% ipython --no-banner

In [1]: import numpy as np

In [2]: import numpy.linalg as la

In [3]: np.set_printoptions(suppress=True, linewidth=120)

In [4]: X = np.array([[-3, -3, -3, -3, -3, -3],
   ...:     [-3, -6, -6, -6, -6, -6],
   ...:     [-3, -6, -9, -9, -9, -9],
   ...:     [-3, -6, -9, -12, -12, -12],
   ...:     [-3, -6, -9, -12, -15, -15],
   ...:     [-3, -6, -9, -12, -15, -18]])

In [5]: print(X)
[[ -3  -3  -3  -3  -3  -3]
 [ -3  -6  -6  -6  -6  -6]
 [ -3  -6  -9  -9  -9  -9]
 [ -3  -6  -9 -12 -12 -12]
 [ -3  -6  -9 -12 -15 -15]
 [ -3  -6  -9 -12 -15 -18]]

In [6]: rng = np.random.default_rng(65337)

In [7]: lab = rng.permutation(6)

In [8]: print(lab)
[4 3 0 5 1 2]

In [9]: B = X[lab][:, lab]

In [10]: print(np.diag(B))
[-15 -12  -3 -18  -6  -9]

In [11]: print(np.trace(B))
-63

In [12]: x = np.array([2, 1, -3, -5, 3, 4])

In [13]: target = X @ x

In [14]: print(target)
[ -6  -6  -3  -9 -30 -42]

In [15]: print(np.round(la.solve(X, target), 2))
[ 2.  1. -3. -5.  3.  4.]

In [16]: print(np.round(la.solve(X, -1 * target), 2))
[-2. -1.  3.  5. -3. -4.]

In [17]: print(np.round(la.solve(X, target + X[:, 5]), 2))
[ 2.  1. -3. -5.  3.  5.]

In [18]: print(np.round(la.solve(X.T, X[2]), 2))
[-0. -0.  1. -0. -0. -0.]

In [19]: print(np.round(la.solve(X, X[:, 3]), 2))
[-0. -0. -0.  1. -0. -0.]

In [20]: def softmax(z):
    ...:     e = np.exp(z - z.max(axis=-1, keepdims=True))
    ...:     return e / e.sum(axis=-1, keepdims=True)
    ...: 

In [21]: print(np.round(softmax(X[0]), 2))
[0.17 0.17 0.17 0.17 0.17 0.17]

In [22]: S = X @ X.T / np.sqrt(6)

In [23]: print(np.round(softmax(S + np.triu(np.full(S.shape, -np.inf), 1)), 2) + 0)
[[1. 0. 0. 0. 0. 0.]
 [0. 1. 0. 0. 0. 0.]
 [0. 0. 1. 0. 0. 0.]
 [0. 0. 0. 1. 0. 0.]
 [0. 0. 0. 0. 1. 0.]
 [0. 0. 0. 0. 0. 1.]]

In [24]: print(np.round(softmax(S)[0] @ X, 2))
[ -3.    -6.    -9.   -12.   -15.   -17.93]

In [25]: print(np.round(softmax(S), 2) + 0)
[[0.   0.   0.   0.   0.02 0.98]
 [0.   0.   0.   0.   0.   1.  ]
 [0.   0.   0.   0.   0.   1.  ]
 [0.   0.   0.   0.   0.   1.  ]
 [0.   0.   0.   0.   0.   1.  ]
 [0.   0.   0.   0.   0.   1.  ]]

In [26]: feats = np.loadtxt("run6.csv", delimiter=",")

In [27]: print(feats)
[[ 0. -1. -2. -1.  3.  3.]
 [-1.  0.  0.  0.  0.  0.]
 [-2.  0.  0.  0.  0.  0.]
 [-1.  0.  0.  0.  0.  0.]
 [ 3.  0.  0.  0.  0.  0.]
 [ 3.  0.  0.  0.  0.  0.]]

In [28]: # column 3 repeats column 1

In [29]: vals, evecs = la.eigh(feats)

In [30]: x = np.array([0, 1, 2, 2, 1, 1])

In [31]: print(np.round(la.eigvalsh(feats[1:, 1:]), 2))
[0. 0. 0. 0. 0.]

In [32]: print(x @ feats @ x)
0.0

In [33]: print(x @ feats @ x / (x @ x), round(float(vals[0]), 2), round(vals[-1], 2))
0.0 -4.9 4.9

In [34]: print(np.round(evecs * np.abs(vals) @ evecs.T, 2) + 0)
[[ 4.9   0.    0.    0.    0.    0.  ]
 [ 0.    0.2   0.41  0.2  -0.61 -0.61]
 [ 0.    0.41  0.82  0.41 -1.22 -1.22]
 [ 0.    0.2   0.41  0.2  -0.61 -0.61]
 [ 0.   -0.61 -1.22 -0.61  1.84  1.84]
 [ 0.   -0.61 -1.22 -0.61  1.84  1.84]]

In [35]: data = np.load("data.npy")

In [36]: print(data)
[[ 27   0   0   0   0   0   3]
 [ -1  30  -2  -1   3   3  -3]
 [  3  -1  13   3   3   1  -2]
 [ -2   3   2  13   3   2  -3]
 [ -2  -1  -3   0  33   0  -1]
 [  1  -2   3   0  -3 -20   3]
 [ -2  -1  -1  -2  -3   0 -19]]

In [37]: print(np.round(la.norm(data, axis=1), 2))
[27.17 30.55 14.21 14.42 33.23 20.78 19.49]

In [38]: print(np.round(la.norm(data) ** 2 / la.norm(data, 2) ** 2, 2))
3.31

In [39]: print(la.norm(data, axis=1).argmax())
4

In [40]: print(data[3] @ data[5])
-60

In [41]: print(np.round(la.norm(data, 1), 2), round(float(la.norm(data, np.inf)), 2))
48.0 43.0

In [42]: print(round(float(la.norm(data, "nuc")), 2))
157.23

In [43]: W = np.array([[2, 1], [0, 3], [3, 2], [2, 0], [0, 3], [3, 0], [0, 1]])

In [44]: coef = np.array([1, -2])

In [45]: hid = np.maximum(data @ W + coef, 0)

In [46]: print((hid > 0).astype(int))
[[1 1]
 [0 1]
 [1 1]
 [1 1]
 [0 1]
 [0 0]
 [0 0]]

In [47]: print(np.round((hid > 0).mean(axis=0), 2))
[0.43 0.71]

In [48]: C = np.array([[-2, -2, 3], [1, 0, 1]])

In [49]: print(hid @ C)
[[ -82 -110  193]
 [  89    0   89]
 [ -79 -110  196]
 [ -55  -70  120]
 [  85    0   85]
 [   0    0    0]
 [   0    0    0]]

In [50]: print(W @ C)
[[-3 -4  7]
 [ 3  0  3]
 [-4 -6 11]
 [-4 -4  6]
 [ 3  0  3]
 [-6 -6  9]
 [ 1  0  1]]

In [51]: W0 = np.loadtxt("sample11.csv", delimiter=",")

In [52]: print(W0.round(2) + 0)
[[ 1.5   0.3   0.6   0.2  -2.98  1.2   0.6  -0.3  -1.5  -1.   -1.8 ]
 [ 1.3  -1.   -0.5  -1.    1.52 -0.6  -1.5   0.7   1.4   0.5  -1.1 ]
 [ 0.7   0.    0.3   0.4   0.29  1.3   0.1  -1.3  -0.9   0.1  -1.2 ]
 [-2.4   0.1   0.7  -1.2  -7.24 -0.6   0.6   0.1  -0.6  -2.4  -0.1 ]
 [ 2.   -0.1  -1.4  -0.8   5.7   0.9  -0.3   0.2  -0.8   1.9  -0.2 ]
 [ 1.2   0.4   1.1   0.4   0.   -0.5   1.5   0.3   0.8   0.   -1.4 ]
 [ 0.3  -0.8   2.    0.1  -2.71 -1.7   0.7   1.1  -0.3  -0.9  -0.2 ]
 [-0.2  -0.1  -0.6   0.4   2.09 -0.4  -0.2   0.3  -1.7   0.7   1.4 ]
 [ 1.1   0.2  -0.7  -0.3   0.9  -1.   -0.7   1.2   0.8   0.3   0.2 ]
 [ 1.1   0.   -1.1   0.   -3.59 -2.   -0.6  -0.8  -0.4  -1.2   1.6 ]
 [ 0.3  -0.4  -0.9  -0.4  -6.89  1.8   0.2   0.1   1.5  -2.3  -0.8 ]
 [ 0.1  -1.    0.7   1.2   1.78  0.2   0.4  -0.3  -0.3   0.6  -1.8 ]
 [ 0.1   1.2   0.5   1.5  -0.59  0.    0.1  -1.   -0.5  -0.2  -2.  ]
 [ 0.4   1.3   2.1  -0.6  -0.59  1.4   0.5   1.7  -0.2  -0.2  -2.4 ]
 [-0.3  -0.6   0.7   0.4   3.63 -1.7   1.6   2.3  -1.2   1.2  -0.1 ]
 [-1.8   1.1  -0.2   0.3   1.19  0.2  -0.3  -0.8  -1.5   0.4  -1.7 ]]

In [53]: U, s, Vt = la.svd(W0)

In [54]: print(s.round(2))
[14.58  6.69  5.53  5.05  3.78  3.14  2.7   2.29  1.85  1.39  0.01]

In [55]: B = U[:, :10] @ np.diag(s[:10]) @ Vt[:10]

In [56]: print(round(float(la.norm(W0 - B) / la.norm(W0)), 2))
0.0

In [57]: print(la.matrix_rank(W0, rtol=0.05))
10

In [58]: print(la.matrix_rank(B))
10

In [59]: E = (rng.random((7, 7)) < 0.3) + np.eye(7)

In [60]: E /= E.sum(axis=1, keepdims=True)

In [61]: print(E)
[[1.   0.   0.   0.   0.   0.   0.  ]
 [0.   0.5  0.   0.   0.   0.   0.5 ]
 [0.   0.25 0.25 0.   0.25 0.   0.25]
 [0.   0.   0.   0.5  0.   0.   0.5 ]
 [0.   0.   0.   0.5  0.5  0.   0.  ]
 [0.   0.   0.   0.   0.   1.   0.  ]
 [0.   0.25 0.25 0.   0.25 0.   0.25]]

In [62]: B = np.array([[-3, 3, 1],
    ...:     [-4, 4, -5],
    ...:     [0, -2, 2],
    ...:     [0, 1, -1],
    ...:     [3, 3, 0],
    ...:     [5, -2, 4],
    ...:     [3, 2, -1]])

In [63]: print(B.T @ E.T)
[[-3.   -0.5   0.5   1.5   1.5   5.    0.5 ]
 [ 3.    3.    1.75  1.5   2.   -2.    1.75]
 [ 1.   -3.   -1.   -1.   -0.5   4.   -1.  ]]

In [64]: print(la.matrix_rank(np.vstack([E, B.T])))
7

In [65]: print(la.matrix_rank(E @ B))
3

In [66]: A = np.load("test14.npy")

In [67]: print(A)
[[ 3.  0.  0.  0.  0.  0.]
 [ 0. 28. 20. 15. 25. 25.]
 [ 0. 20. 19. 12. 20. 20.]
 [ 0. 15. 12. 12. 15. 15.]
 [ 0. 25. 20. 15. 28. 25.]
 [ 0. 25. 20. 15. 25. 28.]]

In [68]: # 2 blocks once reordered

In [69]: U, s, Vt = la.svd(A)

In [70]: print(s.round(2))
[103.   3.   3.   3.   3.   3.]

In [71]: print(np.argmax(s[:-1] / (s[1:] + 1e-6)) + 1)
1

In [72]: B = U[:, :1] @ np.diag(s[:1]) @ Vt[:1]

In [73]: print(np.abs(A - B).max())
3.0

In [74]: print(B.round(2))
[[ 0.    0.    0.    0.    0.    0.  ]
 [ 0.   25.75 20.6  15.45 25.75 25.75]
 [ 0.   20.6  16.48 12.36 20.6  20.6 ]
 [ 0.   15.45 12.36  9.27 15.45 15.45]
 [ 0.   25.75 20.6  15.45 25.75 25.75]
 [ 0.   25.75 20.6  15.45 25.75 25.75]]

In [75]: vals, evecs = la.eigh(A)

In [76]: print(np.round(la.eigvalsh(A + 3 * np.eye(6)), 2))
[  6.   6.   6.   6.   6. 106.]

In [77]: print(round(float(vals.sum()), 2), np.trace(A))
118.0 118.0

In [78]: print(round(np.log10(la.cond(A))))
2

In [79]: print(np.round(np.abs(la.svd(A)[2][-1]), 2))
[0.   0.87 0.23 0.17 0.29 0.29]

In [80]: print(round(float(la.norm(A, 2) / la.norm(A)), 2))
1.0

In [81]: print(la.cond(A) > 100)
False

In [82]: print(np.argsort(-la.norm(A, axis=0).round(6), kind="stable")[:3])
[1 4 5]

In [83]: print([round(float(x), 2) for x in la.svd(A, compute_uv=False)[:3]])
[103.0, 3.0, 3.0]

In [84]: print(A.sum(axis=0))
[  3. 113.  91.  69. 113. 113.]

In [85]: print(np.abs(A).max())
28.0

In [86]: print(np.round(la.svd(A, compute_uv=False), 2))
[103.   3.   3.   3.   3.   3.]

In [87]: print(A - A[0])
[[ 0.  0.  0.  0.  0.  0.]
 [-3. 28. 20. 15. 25. 25.]
 [-3. 20. 19. 12. 20. 20.]
 [-3. 15. 12. 12. 15. 15.]
 [-3. 25. 20. 15. 28. 25.]
 [-3. 25. 20. 15. 25. 28.]]

In [88]: print(A.sum(axis=1))
[  3. 113.  91.  69. 113. 113.]

In [89]: print(np.unravel_index(np.abs(A).argmax(), A.shape))
(np.int64(1), np.int64(1))

In [90]: print(round(float(la.norm(A)), 2))
103.22

In [91]: la.rank(A)
Traceback (most recent call last):
  Cell In[91], line 1
    la.rank(A)
AttributeError: module 'numpy.linalg' has no attribute 'rank'


In [92]: print(la.matrix_rank(A))
6

In [93]: print(np.diff(A, axis=0))
[[-3. 28. 20. 15. 25. 25.]
 [ 0. -8. -1. -3. -5. -5.]
 [ 0. -5. -7.  0. -5. -5.]
 [ 0. 10.  8.  3. 13. 10.]
 [ 0.  0.  0.  0. -3.  3.]]
